$ python -q
>>> import numpy as np
>>> from numpy import linalg as LA
>>> np.set_printoptions(precision=4, suppress=True, linewidth=160, floatmode="fixed")
>>> tidy = lambda a: np.round(a, 4) + 0
>>> arr = np.load("w.npy")
>>> print(arr)
[[1 0 0 0 0]
 [0 1 0 0 0]
 [0 0 1 0 0]
 [0 0 0 0 1]
 [0 0 0 1 0]]
>>> # symmetric
>>> print(tidy(LA.det(arr)))
-1.0
>>> x = np.array([-2, 1, -1, 2, -1])
>>> print(tidy(np.sort(np.abs(np.degrees(np.angle(LA.eigvals(arr)))))))
[  0.0000   0.0000   0.0000   0.0000 180.0000]
>>> tidy(np.abs(LA.eigvals(arr)))
array([1.0000, 1.0000, 1.0000, 1.0000, 1.0000])
>>> [p for p in range(1, 25) if np.allclose(LA.matrix_power(arr, p), np.eye(5))]
[2, 4, 6, 8, 10, 12, 14, 16, 18, 20, 22, 24]
>>> tidy(LA.norm(x)), tidy(LA.norm(arr @ x))
(np.float64(3.3166), np.float64(3.3166))
>>> ev, vecs = LA.eigh(arr)
>>> np.unique(ev.round(6) + 0, return_counts=True)[1]
array([1, 4])
>>> tidy(LA.eigvalsh(arr @ arr))
array([1.0000, 1.0000, 1.0000, 1.0000, 1.0000])
>>> tidy(LA.svd(arr, compute_uv=False))
array([1.0000, 1.0000, 1.0000, 1.0000, 1.0000])
>>> print((ev > 1e-8).sum(), (ev < -1e-8).sum())
4 1
>>> try:
...     LA.cholesky(arr)
... except LA.LinAlgError as e:
...     print("failed:", e)
... 
failed: Matrix is not positive definite
>>> np.all(LA.eigvalsh(arr) > 0)
np.False_
>>> tidy(LA.eigvalsh(arr).min())
np.float64(-1.0)
>>> tidy(LA.eigvals(arr).sum().real)
np.float64(3.0)
>>> np.kron(np.eye(2, dtype=int), arr)
array([[1, 0, 0, 0, 0, 0, 0, 0, 0, 0],
       [0, 1, 0, 0, 0, 0, 0, 0, 0, 0],
       [0, 0, 1, 0, 0, 0, 0, 0, 0, 0],
       [0, 0, 0, 0, 1, 0, 0, 0, 0, 0],
       [0, 0, 0, 1, 0, 0, 0, 0, 0, 0],
       [0, 0, 0, 0, 0, 1, 0, 0, 0, 0],
       [0, 0, 0, 0, 0, 0, 1, 0, 0, 0],
       [0, 0, 0, 0, 0, 0, 0, 1, 0, 0],
       [0, 0, 0, 0, 0, 0, 0, 0, 0, 1],
       [0, 0, 0, 0, 0, 0, 0, 0, 1, 0]])
>>> np.einsum("ii->", arr)
np.int64(3)
>>> rng = np.random.default_rng(24)
>>> lab = rng.integers(0, 2, 4)
>>> J = (lab[:, None] == lab) * -2 + np.eye(4)
>>> J
array([[-1.0000, -2.0000,  0.0000, -2.0000],
       [-2.0000, -1.0000,  0.0000, -2.0000],
       [ 0.0000,  0.0000, -1.0000,  0.0000],
       [-2.0000, -2.0000,  0.0000, -1.0000]])
>>> # 2 blocks once reordered
>>> x = np.array([1, -3, 1, -1])
>>> h1 = np.maximum(J @ x, 0)
>>> tidy(np.tanh(J @ x))
array([ 1.0000,  0.9951, -0.7616,  0.9999])
>>> print(np.maximum(J @ x, 0) - np.maximum(-J @ x, 0))
[ 7.0000  3.0000 -1.0000  5.0000]
>>> np.maximum(J @ (3 * x), 0)
array([21.0000,  9.0000,  0.0000, 15.0000])
>>> print(tidy(LA.det(J[::-1])))
5.0
>>> tidy(LA.eigvals(J))
array([ 1.0000, -5.0000,  1.0000, -1.0000])
>>> tidy(LA.det(2 * J)), tidy(LA.det(J))
(np.float64(80.0), np.float64(5.0))
>>> np.kron(np.eye(2, dtype=int), J)
array([[-1.0000, -2.0000,  0.0000, -2.0000, -0.0000, -0.0000,  0.0000, -0.0000],
       [-2.0000, -1.0000,  0.0000, -2.0000, -0.0000, -0.0000,  0.0000, -0.0000],
       [ 0.0000,  0.0000, -1.0000,  0.0000,  0.0000,  0.0000, -0.0000,  0.0000],
       [-2.0000, -2.0000,  0.0000, -1.0000, -0.0000, -0.0000,  0.0000, -0.0000],
       [-0.0000, -0.0000,  0.0000, -0.0000, -1.0000, -2.0000,  0.0000, -2.0000],
       [-0.0000, -0.0000,  0.0000, -0.0000, -2.0000, -1.0000,  0.0000, -2.0000],
       [ 0.0000,  0.0000, -0.0000,  0.0000,  0.0000,  0.0000, -1.0000,  0.0000],
       [-0.0000, -0.0000,  0.0000, -0.0000, -2.0000, -2.0000,  0.0000, -1.0000]])
>>> print(np.einsum("ij,ji->", J, J))
28.0
>>> tidy(LA.det(J.T))
np.float64(5.0)
>>> feats = np.load("m.npy")
>>> tidy(feats)
array([[ 0.7768,  0.3691,  0.1912, -0.0242],
       [ 0.3691,  0.2104,  0.0459,  0.1666],
       [ 0.1912,  0.0459,  0.1048, -0.2349],
       [-0.0242,  0.1666, -0.2349,  0.9080]])
>>> T = np.stack([feats, 2 * feats, feats[::-1]])
>>> (T @ feats.T).shape
(3, 4, 4)
>>> print(LA.matrix_rank(T.reshape(3, -1)))
2
>>> tidy(LA.det(T))
array([0.0000, 0.0000, 0.0000])
>>> ev, vecs = LA.eigh(feats)
>>> (ev > 1e-8).sum(), (ev < -1e-8).sum()
(np.int64(2), np.int64(0))
>>> tidy(vecs @ np.diag(ev) @ vecs.T)
array([[ 0.7768,  0.3691,  0.1912, -0.0242],
       [ 0.3691,  0.2104,  0.0459,  0.1666],
       [ 0.1912,  0.0459,  0.1048, -0.2349],
       [-0.0242,  0.1666, -0.2349,  0.9080]])
>>> print(tidy(vecs.T @ vecs))
[[1.0000 0.0000 0.0000 0.0000]
 [0.0000 1.0000 0.0000 0.0000]
 [0.0000 0.0000 1.0000 0.0000]
 [0.0000 0.0000 0.0000 1.0000]]
>>> tidy(LA.eigvalsh(feats + 2 * np.eye(4)))
array([2.0000, 2.0000, 3.0000, 3.0000])
>>> tidy(vecs.T @ feats @ vecs)
array([[0.0000, 0.0000, 0.0000, 0.0000],
       [0.0000, 0.0000, 0.0000, 0.0000],
       [0.0000, 0.0000, 1.0000, 0.0000],
       [0.0000, 0.0000, 0.0000, 1.0000]])
>>> np.unique(ev.round(6) + 0, return_counts=True)[1]
array([2, 2])
>>> tidy(LA.eigvalsh(feats @ feats))
array([0.0000, 0.0000, 1.0000, 1.0000])
>>> w1 = np.array([[-3, -2, 2], [0, -3, 3], [-3, -2, -3], [-1, 3, -1]])
>>> coef = np.array([3, -1, 0])
>>> act = np.maximum(J @ w1 + coef, 0)
>>> (act > 0).mean(axis=0)
array([1.0000, 0.7500, 0.2500])
>>> act
array([[ 8.0000,  1.0000,  0.0000],
       [11.0000,  0.0000,  0.0000],
       [ 6.0000,  1.0000,  3.0000],
       [10.0000,  6.0000,  0.0000]])
>>> LA.matrix_rank(act)
np.int64(3)
>>> W2 = np.array([[2, -2], [-3, -2], [1, 1]])
>>> (act @ W2).round(6).argmax(axis=1)
array([0, 0, 0, 0])
>>> w1 @ W2
array([[  2,  12],
       [ 12,   9],
       [ -3,   7],
       [-12,  -5]])
>>> out = act[0, 0] * act[1:] - np.outer(act[1:, 0], act[0])
>>> out
array([[  0.0000, -11.0000,   0.0000],
       [  0.0000,   2.0000,  24.0000],
       [  0.0000,  38.0000,   0.0000]])
>>> np.flatnonzero(~out.round(6).any(axis=1))
array([], dtype=int64)
>>> LA.matrix_rank(out), LA.matrix_rank(act)
(np.int64(2), np.int64(3))
>>> M = np.loadtxt("out10.csv", delimiter=",")
>>> M
array([[0.0000, 1.0000, 0.0000, 1.0000, 0.0000],
       [1.0000, 0.0000, 0.0000, 1.0000, 0.0000],
       [0.0000, 0.0000, 0.0000, 0.0000, 0.0000],
       [1.0000, 1.0000, 0.0000, 0.0000, 0.0000],
       [0.0000, 0.0000, 0.0000, 0.0000, 0.0000]])
>>> # rows 2 and 4 are equal
>>> r = LA.matrix_rank(M)
>>> r
np.int64(3)
>>> null = LA.svd(M)[2][r:].T
>>> [int(LA.matrix_rank(M[:i])) for i in range(1, len(M) + 1)]
[1, 2, 2, 3, 3]
>>> M @ null
array([[0.0000, 0.0000],
       [0.0000, 0.0000],
       [0.0000, 0.0000],
       [0.0000, 0.0000],
       [0.0000, 0.0000]])
>>> np.allclose(M @ null, 0)
True
>>> [int(LA.matrix_rank(M[:, :j + 1])) for j in range(5)]
[1, 2, 2, 3, 3]
>>> M @ M
array([[2.0000, 1.0000, 0.0000, 1.0000, 0.0000],
       [1.0000, 2.0000, 0.0000, 1.0000, 0.0000],
       [0.0000, 0.0000, 0.0000, 0.0000, 0.0000],
       [1.0000, 1.0000, 0.0000, 2.0000, 0.0000],
       [0.0000, 0.0000, 0.0000, 0.0000, 0.0000]])
>>> np.trace(M @ M @ M) // 6
np.float64(1.0)
>>> L = np.diag(M.sum(axis=1)) - M
>>> L @ np.ones(5)
array([0.0000, 0.0000, 0.0000, 0.0000, 0.0000])
